>>> import numpy as np
>>> np.set_printoptions(precision=2, suppress=True, linewidth=160, legacy="1.25")
>>> rnd = lambda a: np.round(a, 2) + 0
>>> X = -1 * np.eye(4) + np.eye(4, k=1)
>>> X
array([[-1.,  1.,  0.,  0.],
       [ 0., -1.,  1.,  0.],
       [ 0.,  0., -1.,  1.],
       [ 0.,  0.,  0., -1.]])
>>> U, s = np.linalg.svd(X)
Traceback (most recent call last):
  File "<python-input-5>", line 1, in <module>
    U, s = np.linalg.svd(X)
    ^^^^
ValueError: too many values to unpack (expected 2)
>>> U, s, VT = np.linalg.svd(X, full_matrices=False)
>>> np.allclose(U * s @ VT, X)
True
>>> rnd(s / s[0])
array([1.  , 0.82, 0.53, 0.18])
>>> rnd(U.T @ X @ VT.T)
array([[1.88, 0.  , 0.  , 0.  ],
       [0.  , 1.53, 0.  , 0.  ],
       [0.  , 0.  , 1.  , 0.  ],
       [0.  , 0.  , 0.  , 0.35]])
>>> E = np.load("sample12.npy")
>>> E
array([[-3.,  5.,  0.,  0.],
       [ 5., -1.,  5.,  0.],
       [ 0.,  5., -3.,  5.],
       [ 0.,  0.,  5.,  4.]])
>>> evals, V = np.linalg.eigh(E)
>>> vec = np.array([1, -2, 0, -2])
>>> (np.sign(V[:, -1].round(6)) == np.sign(V[0, -1].round(6))).astype(int)
array([1, 1, 1, 1])
>>> rnd(np.linalg.eigvalsh(E[1:, 1:]))
array([-8.4 ,  1.02,  7.38])
>>> M = np.loadtxt("layer12.csv", delimiter=",")
>>> M
array([[0., 0., 7.],
       [0., 0., 8.],
       [0., 0., 7.],
       [0., 0., 1.]])
>>> other = np.array([[9, 0, 2], [-2, 6, -1]])
>>> Z = np.kron(other, M)
>>> rnd(np.linalg.norm(Z, 2)), rnd(np.linalg.norm(other, 2) * np.linalg.norm(M, 2))
(122.94, 122.94)
>>> M[2] @ M[1]
56.0
>>> rnd(np.linalg.norm(M, "nuc"))
12.77
>>> np.linalg.norm(M, axis=1).argmax()
1
>>> rnd(np.linalg.norm(M[2] - M[1]))
1.0
>>> rnd(np.linalg.norm(M[2], 1)), rnd(np.linalg.norm(M[2], np.inf))
(7.0, 7.0)
>>> rnd(np.linalg.norm(M, axis=1))
array([7., 8., 7., 1.])
>>> rnd(np.linalg.norm(M, 1)), rnd(np.linalg.norm(M, np.inf))
(23.0, 8.0)
>>> rnd(np.linalg.norm(M, 2))
12.77
>>> rnd(np.linalg.norm(M, axis=0))
array([ 0.  ,  0.  , 12.77])
>>> U, s, VT = np.linalg.svd(M)
>>> np.argmax(s[:-1] / (s[1:] + 1e-6)) + 1
1
>>> other = U[:, :1] @ np.diag(s[:1]) @ VT[:1]
>>> rnd(np.linalg.norm(M - other, 2)), s[1]
(0.0, 0.0)
>>> rnd(np.linalg.norm(M - other) / np.linalg.norm(M))
0.0
>>> np.linalg.matrix_rank(other)
1
>>> rnd(np.abs(M - other).max())
0.0
>>> np.argsort(-np.linalg.norm(M, axis=0).round(6), kind="stable")[:3]
array([2, 0, 1])
>>> rnd(np.linalg.norm(M, 2) / np.linalg.norm(M))
1.0
>>> np.linalg.cond(M) > 100
True
>>> vec = np.array([-3, -2, 1])
>>> M @ vec
array([7., 8., 7., 1.])
>>> np.einsum("ij,j->i", M, vec)
array([7., 8., 7., 1.])
>>> (M * vec).sum(axis=1)
array([7., 8., 7., 1.])
>>> M @ (2 * vec)
array([14., 16., 14.,  2.])
>>> M * vec
array([[-0., -0.,  7.],
       [-0., -0.,  8.],
       [-0., -0.,  7.],
       [-0., -0.,  1.]])
>>> M @ np.ones(3)
array([7., 8., 7., 1.])
>>> data = np.array([[-1.19, 4.17, 0.03],
...     [-2.56, 2.87, -3.58],
...     [-4.24, 2.0, 3.67],
...     [0.79, 1.95, -2.3],
...     [1.78, -4.96, 1.85],
...     [-1.28, 4.31, 0.36],
...     [-7.11, 7.56, 4.0],
...     [2.21, -2.11, -7.05],
...     [-1.32, 1.12, 0.92],
...     [-3.9, 3.26, 3.53],
...     [2.26, -2.29, -2.29],
...     [0.18, 0.07, -3.34],
...     [-2.99, 7.45, 1.36],
...     [-2.32, 2.48, 1.91],
...     [0.31, -2.41, -2.36],
...     [0.52, -3.45, -1.77],
...     [-0.04, 0.37, -0.33],
...     [-1.35, 2.75, 0.8],
...     [-3.05, 1.27, 2.72],
...     [-2.03, -1.21, 2.3],
...     [0.66, -3.47, 1.15]])
>>> data
array([[-1.19,  4.17,  0.03],
       [-2.56,  2.87, -3.58],
       [-4.24,  2.  ,  3.67],
       [ 0.79,  1.95, -2.3 ],
       [ 1.78, -4.96,  1.85],
       [-1.28,  4.31,  0.36],
       [-7.11,  7.56,  4.  ],
       [ 2.21, -2.11, -7.05],
       [-1.32,  1.12,  0.92],
       [-3.9 ,  3.26,  3.53],
       [ 2.26, -2.29, -2.29],
       [ 0.18,  0.07, -3.34],
       [-2.99,  7.45,  1.36],
       [-2.32,  2.48,  1.91],
       [ 0.31, -2.41, -2.36],
       [ 0.52, -3.45, -1.77],
       [-0.04,  0.37, -0.33],
       [-1.35,  2.75,  0.8 ],
       [-3.05,  1.27,  2.72],
       [-2.03, -1.21,  2.3 ],
       [ 0.66, -3.47,  1.15]])
>>> other = np.c_[data[:, :2] @ np.array([[7, 7], [8, 3]]), np.array([-2, 2, 2, -3, 1, -3, -5, 2, 0, 1, -5, -5, -1, 3, -1, 5, -3, 2, -4, 2, -5])]
>>> rnd(other)
array([[ 25.03,   4.18,  -2.  ],
       [  5.04,  -9.31,   2.  ],
       [-13.68, -23.68,   2.  ],
       [ 21.13,  11.38,  -3.  ],
       [-27.22,  -2.42,   1.  ],
       [ 25.52,   3.97,  -3.  ],
       [ 10.71, -27.09,  -5.  ],
       [ -1.41,   9.14,   2.  ],
       [ -0.28,  -5.88,   0.  ],
       [ -1.22, -17.52,   1.  ],
       [ -2.5 ,   8.95,  -5.  ],
       [  1.82,   1.47,  -5.  ],
       [ 38.67,   1.42,  -1.  ],
       [  3.6 ,  -8.8 ,   3.  ],
       [-17.11,  -5.06,  -1.  ],
       [-23.96,  -6.71,   5.  ],
       [  2.68,   0.83,  -3.  ],
       [ 12.55,  -1.2 ,   2.  ],
       [-11.19, -17.54,  -4.  ],
       [-23.89, -17.84,   2.  ],
       [-23.14,  -5.79,  -5.  ]])
>>> np.linalg.matrix_rank(other)
3
>>> np.linalg.matrix_rank(np.c_[data, other])
4
>>> rnd(np.linalg.norm(np.linalg.qr(data)[0].T @ other, axis=0) ** 2 / ((other ** 2).sum(axis=0) + 1e-12))
array([1.  , 1.  , 0.06])
